% python3 -q
>>> import numpy as np
>>> np.set_printoptions(precision=1, suppress=True, linewidth=100)
>>> J = np.load("x.npy")
>>> J
array([[ 1,  0,  0,  0,  0,  0,  0,  0],
       [ 2,  1,  0,  0,  0,  0,  0,  0],
       [ 0, -2,  1,  0,  0,  0,  0,  0],
       [ 1,  1, -1,  1,  0,  0,  0,  0],
       [ 2,  1, -1, -2,  1,  0,  0,  0],
       [-2,  1, -2, -1,  0,  1,  0,  0],
       [-2,  2, -2,  2, -2, -2,  1,  0],
       [ 0,  0,  2,  1,  2,  1,  0,  1]])
>>> # triangular, det is the product of the diagonal
>>> x0 = np.array([-2, -1, -2, 2, -2, 1, 0, 0])
>>> y = J @ x0
>>> print(y)
[-2 -5  0  1 -9  6 12 -5]
>>> np.linalg.solve(J.T, J[4])
array([0., 0., 0., 0., 1., 0., 0., 0.])
>>> np.round(np.linalg.solve(J, y + J[:, 3]), 1) + 0
array([-2., -1., -2.,  3., -2.,  1.,  0.,  0.])
>>> f = np.array([1, 1, 0, 1])
>>> rng = np.random.default_rng(89)
>>> X = np.outer(rng.normal(size=27), f) + 0.3 * rng.normal(size=(27, 4))
>>> X.round(1) + 0
array([[-0.3, -0.7, -0.6, -0.6],
       [-0.4, -0.8, -0.7, -0.4],
       [ 1.3,  0.9,  0.1,  0.5],
       [ 0.1,  0.8, -0.1,  0.2],
       [ 1. ,  1.1, -0.2,  1. ],
       [ 0. ,  0.7, -0.1,  0.6],
       [ 0.2,  0.8, -0.2,  0.2],
       [ 0.4,  0.1, -0.1,  0.3],
       [ 0.5,  0. , -0.1,  0.5],
       [-0.8, -0.9, -0.4, -1.1],
       [ 0.6,  1.4, -0.2,  1.2],
       [-0.8, -1.1,  0.5, -0.9],
       [ 0.2,  0. ,  0.1,  0.1],
       [ 0.4,  0.1,  0.3, -0.2],
       [-0.6, -0.7, -0.1,  0. ],
       [ 0.5,  0.3, -0.2,  0.8],
       [-2.2, -2.3, -0.2, -1.7],
       [-1.2, -1.2,  0.1, -1.2],
       [-0.5, -0.3, -0.2, -0.3],
       [ 1. ,  0.9, -0.4,  0.6],
       [ 1.1,  1.2,  0.3,  0.6],
       [-0.9, -0.6, -0.1, -0.8],
       [-0.6, -0.4,  0.3, -0.1],
       [ 0.8,  0.3,  0.1, -0.1],
       [ 1.4,  1.1,  0.4,  0.9],
       [ 0.7,  0.9, -0.3,  0.9],
       [ 0.4,  0.3,  0. ,  0.5]])
>>> P = X @ np.linalg.solve(X.T @ X, X.T)
>>> np.allclose(P @ P, P)
True
>>> np.round(np.diag(P), 1) + 0
array([0.2, 0.3, 0.2, 0.2, 0.1, 0.2, 0.2, 0.1, 0.2, 0.2, 0.3, 0.2, 0. , 0.1, 0.2, 0.1, 0.3, 0.1,
       0. , 0.2, 0.1, 0.1, 0.1, 0.2, 0.2, 0.1, 0. ])
>>> print(np.round(P @ X[:, 3], 1) + 0)
[-0.6 -0.4  0.5  0.2  1.   0.6  0.2  0.3  0.5 -1.1  1.2 -0.9  0.1 -0.2  0.   0.8 -1.7 -1.2 -0.3
  0.6  0.6 -0.8 -0.1 -0.1  0.9  0.9  0.5]
>>> F = np.loadtxt("case1.csv", delimiter=",")
>>> F
array([[ 1., -2.,  2.,  2.,  5., -3.,  4., -2.],
       [-2.,  1., -2.,  2.,  2.,  5., -3.,  4.],
       [ 2., -2.,  1., -2.,  2.,  2.,  5., -3.],
       [ 2.,  2., -2.,  1., -2.,  2.,  2.,  5.],
       [ 5.,  2.,  2., -2.,  1., -2.,  2.,  2.],
       [-3.,  5.,  2.,  2., -2.,  1., -2.,  2.],
       [ 4., -3.,  5.,  2.,  2., -2.,  1., -2.],
       [-2.,  4., -3.,  5.,  2.,  2., -2.,  1.]])
>>> # symmetric, so the eigenvalues are real
>>> A2 = np.array([[0, 2], [2, 1], [1, 0], [0, 0], [0, 2], [0, 1], [1, 2], [1, 0]])
>>> print(np.linalg.matrix_rank(np.vstack([F, A2.T])))
8
>>> np.einsum("ik,kj->ji", F, A2)
array([[ 0.,  1., -1.,  9., 10., 12., -2.,  4.],
       [15.,  0., 18.,  8., 16., -8.,  9.,  2.]])
>>> np.vstack([F, A2.T]).shape
(10, 8)
>>> np.einsum("ik,kj->ij", F, A2)
array([[ 0., 15.],
       [ 1.,  0.],
       [-1., 18.],
       [ 9.,  8.],
       [10., 16.],
       [12., -8.],
       [-2.,  9.],
       [ 4.,  2.]])
>>> np.linalg.matrix_rank(F @ A2)
np.int64(2)
>>> A2.T @ F.T
array([[ 0.,  1., -1.,  9., 10., 12., -2.,  4.],
       [15.,  0., 18.,  8., 16., -8.,  9.,  2.]])
>>> np.einsum("ij->j", F)
array([ 7.,  7.,  5., 10., 10.,  5.,  7.,  7.])
>>> np.einsum("ij,ij->i", F, F)
array([67., 67., 55., 50., 50., 55., 67., 67.])
>>> evals, vecs = np.linalg.eigh(F)
>>> x0 = np.array([0, 1, -1, -1, 2, 3, 3, 2])
>>> round(x0 @ F @ x0 / (x0 @ x0), 1), np.round(evals[0], 1), np.round(evals[-1], 1)
(np.float64(-1.1), np.float64(-8.4), np.float64(15.4))
>>> np.abs(F).sum(axis=1).max(), round(float(np.abs(evals).max()), 1)
(np.float64(21.0), 15.4)
>>> round(float(np.linalg.norm(F, "nuc")), 1)
53.5
>>> np.round(np.linalg.norm(F[3], 1), 1), round(np.linalg.norm(F[3], np.inf), 1)
(np.float64(18.0), np.float64(5.0))
>>> F[3] @ F[2]
np.float64(-9.0)
>>> print(np.linalg.norm(F, axis=0))
[8.2 8.2 7.4 7.1 7.1 7.4 8.2 8.2]
>>> K = np.load("block8.npy")
>>> K
array([[0.1, 2. , 1. , 2. , 0. , 2. , 3. , 0. , 2. , 2. ],
       [0. , 3.1, 1. , 4. , 1. , 2. , 4. , 3. , 1. , 4. ],
       [0. , 3. , 0.1, 1. , 3. , 1. , 2. , 2. , 3. , 3. ],
       [0. , 4. , 1. , 2.1, 3. , 0. , 4. , 3. , 1. , 0. ],
       [5. , 3. , 0. , 4. , 4.1, 2. , 2. , 3. , 0. , 3. ],
       [1. , 0. , 2. , 2. , 4. , 0.1, 5. , 1. , 0. , 5. ],
       [0. , 2. , 0. , 5. , 4. , 2. , 3.1, 4. , 4. , 5. ],
       [5. , 4. , 4. , 2. , 0. , 2. , 1. , 5.1, 1. , 4. ],
       [5. , 0. , 1. , 0. , 0. , 2. , 1. , 0. , 5.1, 0. ],
       [0. , 2. , 1. , 2. , 0. , 2. , 3. , 0. , 2. , 2.1]])
>>> np.argsort(-np.linalg.norm(K, axis=0).round(6), kind="stable")[:3]
array([9, 6, 3])
>>> np.linalg.cond(K) > 100
np.True_
>>> round(float(np.linalg.norm(K, 2) / np.linalg.norm(K)), 1)
0.8
>>> x0 = np.array([1, 2, 2, 1, 0, 2, 0, 0, 2, 1])
>>> (K * x0).sum(axis=1)
array([18.1, 22.2, 18.2, 14.1, 22. , 12.2, 26. , 33. , 21.2, 18.1])
>>> np.einsum("ij,j->i", K, x0)
array([18.1, 22.2, 18.2, 14.1, 22. , 12.2, 26. , 33. , 21.2, 18.1])
>>> np.round(np.linalg.svd(K, compute_uv=False), 1) + 0
array([22. ,  8.5,  6.5,  5.4,  4.9,  4.2,  3.5,  2.1,  0.6,  0. ])
>>> np.unravel_index(np.abs(K).argmax(), K.shape)
(np.int64(7), np.int64(7))
>>> K.shape
(10, 10)
>>> K.sum(axis=1)
array([14.1, 23.1, 18.1, 18.1, 26.1, 20.1, 29.1, 28.1, 14.1, 14.1])
>>> np.abs(K).max()
np.float64(5.1)
>>> K.mean(axis=0)
array([1.6, 2.3, 1.1, 2.4, 1.9, 1.5, 2.8, 2.1, 1.9, 2.8])
>>> K - K[0]
array([[ 0. ,  0. ,  0. ,  0. ,  0. ,  0. ,  0. ,  0. ,  0. ,  0. ],
       [-0.1,  1.1,  0. ,  2. ,  1. ,  0. ,  1. ,  3. , -1. ,  2. ],
       [-0.1,  1. , -0.9, -1. ,  3. , -1. , -1. ,  2. ,  1. ,  1. ],
       [-0.1,  2. ,  0. ,  0.1,  3. , -2. ,  1. ,  3. , -1. , -2. ],
       [ 4.9,  1. , -1. ,  2. ,  4.1,  0. , -1. ,  3. , -2. ,  1. ],
       [ 0.9, -2. ,  1. ,  0. ,  4. , -1.9,  2. ,  1. , -2. ,  3. ],
       [-0.1,  0. , -1. ,  3. ,  4. ,  0. ,  0.1,  4. ,  2. ,  3. ],
       [ 4.9,  2. ,  3. ,  0. ,  0. ,  0. , -2. ,  5.1, -1. ,  2. ],
       [ 4.9, -2. ,  0. , -2. ,  0. ,  0. , -2. ,  0. ,  3.1, -2. ],
       [-0.1,  0. ,  0. ,  0. ,  0. ,  0. ,  0. ,  0. ,  0. ,  0.1]])
>>> np.count_nonzero(K)
np.int64(78)
>>> print(K.sum(axis=0))
[16.1 23.1 11.1 24.1 19.1 15.1 28.1 21.1 19.1 28.1]
>>> lab = rng.permutation(10)
>>> lab
array([5, 7, 9, 4, 1, 8, 3, 6, 2, 0])
>>> A2 = K[lab][:, lab]
>>> np.round(np.linalg.det(A2), 1), round(np.linalg.det(K[lab]), 1)
(np.float64(-717.8), np.float64(-717.8))
>>> np.trace(A2)
np.float64(25.0)
>>> print(np.sort(np.abs(np.linalg.eigvals(A2))))
[ 0.1  0.2  1.8  1.8  2.2  3.8  3.8  4.6  4.6 20.9]
>>> np.diag(A2)
array([0.1, 5.1, 2.1, 4.1, 3.1, 5.1, 2.1, 3.1, 0.1, 0.1])
